>>> import numpy as np
>>> from numpy import linalg as LA
>>> np.set_printoptions(precision=2, suppress=True, linewidth=160, floatmode="fixed")
>>> rnd = lambda a: np.round(a, 2) + 0
>>> K = np.loadtxt("x.csv", delimiter=",")
>>> rnd(K)
array([[ 2.60,  0.31, -0.13,  2.85,  4.39, -2.29, -0.07, -5.35, -2.68, -4.73,  1.52],
       [ 2.61,  0.24, -0.14,  2.85,  4.38, -2.37, -0.09, -5.28, -2.74, -4.75,  1.50],
       [ 2.56,  0.50, -0.12,  2.88,  4.39, -2.06, -0.02, -5.57, -2.50, -4.65,  1.59],
       [ 0.63,  3.95,  0.19,  2.02,  2.44,  3.31,  0.98, -7.18,  2.12, -1.06,  2.19],
       [-2.25, -1.53,  0.04, -2.91, -4.25,  0.72, -0.26,  6.57,  1.42,  4.07, -1.91],
       [ 2.74, -1.08, -0.22,  2.53,  4.13, -3.82, -0.44, -3.51, -3.84, -5.02,  0.94],
       [-2.51,  2.75,  0.31, -1.72, -3.17,  5.26,  0.86,  0.56,  4.78,  4.64, -0.04],
       [-0.58,  4.46,  0.30,  0.91,  0.62,  5.04,  1.19, -5.68,  3.85,  1.16,  1.79],
       [ 1.85, -3.94, -0.34,  0.62,  1.67, -5.79, -1.13,  2.48, -4.90, -3.48, -0.87],
       [ 2.72, -1.55, -0.25,  2.35,  3.94, -4.28, -0.56, -2.77, -4.16, -5.00,  0.71],
       [-2.03, -2.07,  0.00, -2.86, -4.07, -0.05, -0.42,  6.97,  0.78,  3.65, -2.05],
       [-2.60,  2.41,  0.29, -1.93, -3.43,  5.01,  0.78,  1.24,  4.64,  4.80, -0.24],
       [-1.39,  4.29,  0.33, -0.01, -0.78,  5.68,  1.19, -3.89,  4.64,  2.64,  1.28],
       [-0.66,  4.46,  0.30,  0.82,  0.48,  5.13,  1.19, -5.53,  3.95,  1.31,  1.75],
       [ 2.29, -3.30, -0.33,  1.30,  2.61, -5.59, -0.99,  0.69, -4.93, -4.26, -0.34],
       [-2.20,  3.48,  0.33, -1.14, -2.39,  5.67,  1.03, -1.15,  4.95,  4.09,  0.47],
       [-2.34,  3.19,  0.33, -1.39, -2.73,  5.53,  0.96, -0.43,  4.91,  4.35,  0.26]])
>>> [round(float(x), 2) for x in LA.svd(K, compute_uv=False)[:3]]
[33.2, 24.45, 0.0]
>>> np.argsort(-LA.norm(K, axis=0).round(6), kind="stable")[:3]
array([7, 5, 9])
>>> LA.cond(K) > 100
np.True_
>>> LA.matrix_rank(K, rtol=0.1)
np.int64(2)
>>> left, sig, VT = LA.svd(K)
>>> rnd(sig)
array([33.20, 24.45,  0.00,  0.00,  0.00,  0.00,  0.00,  0.00,  0.00,  0.00,  0.00])
>>> Y = left[:, :2] @ np.diag(sig[:2]) @ VT[:2]
>>> LA.matrix_rank(K, rtol=0.05)
np.int64(2)
>>> rank = LA.matrix_rank(K)
>>> rank
np.int64(2)
>>> null = LA.svd(K)[2][rank:].T
>>> [int(LA.matrix_rank(K[:i])) for i in range(1, len(K) + 1)]
[1, 2, 2, 2, 2, 2, 2, 2, 2, 2, 2, 2, 2, 2, 2, 2, 2]
>>> np.allclose(K @ null, 0)
True
>>> LA.matrix_rank(K.T @ K), LA.matrix_rank(K @ K.T)
(np.int64(2), np.int64(2))
>>> M = np.loadtxt("m.csv", delimiter=",")
>>> M
array([[ 2.00,  0.00,  3.00,  1.00,  2.00,  1.00, -2.00,  3.00],
       [ 3.00,  2.00,  0.00,  3.00,  1.00,  2.00,  1.00, -2.00],
       [-2.00,  3.00,  2.00,  0.00,  3.00,  1.00,  2.00,  1.00],
       [ 1.00, -2.00,  3.00,  2.00,  0.00,  3.00,  1.00,  2.00],
       [ 2.00,  1.00, -2.00,  3.00,  2.00,  0.00,  3.00,  1.00],
       [ 1.00,  2.00,  1.00, -2.00,  3.00,  2.00,  0.00,  3.00],
       [ 3.00,  1.00,  2.00,  1.00, -2.00,  3.00,  2.00,  0.00],
       [ 0.00,  3.00,  1.00,  2.00,  1.00, -2.00,  3.00,  2.00]])
>>> rnd(M @ LA.pinv(M) @ M)
array([[ 2.00,  0.00,  3.00,  1.00,  2.00,  1.00, -2.00,  3.00],
       [ 3.00,  2.00,  0.00,  3.00,  1.00,  2.00,  1.00, -2.00],
       [-2.00,  3.00,  2.00,  0.00,  3.00,  1.00,  2.00,  1.00],
       [ 1.00, -2.00,  3.00,  2.00,  0.00,  3.00,  1.00,  2.00],
       [ 2.00,  1.00, -2.00,  3.00,  2.00,  0.00,  3.00,  1.00],
       [ 1.00,  2.00,  1.00, -2.00,  3.00,  2.00,  0.00,  3.00],
       [ 3.00,  1.00,  2.00,  1.00, -2.00,  3.00,  2.00,  0.00],
       [ 0.00,  3.00,  1.00,  2.00,  1.00, -2.00,  3.00,  2.00]])
>>> rnd(np.trace(LA.pinv(M) @ M))
np.float64(7.0)
>>> LA.lstsq(M[:-1].T, M[-1])[2]
np.int32(7)
>>> np.abs(np.diag(LA.qr(M)[1])) > 1e-9
array([ True,  True,  True,  True,  True,  True,  True, False])
>>> np.unique(M.round(6), axis=0).shape
(8, 8)
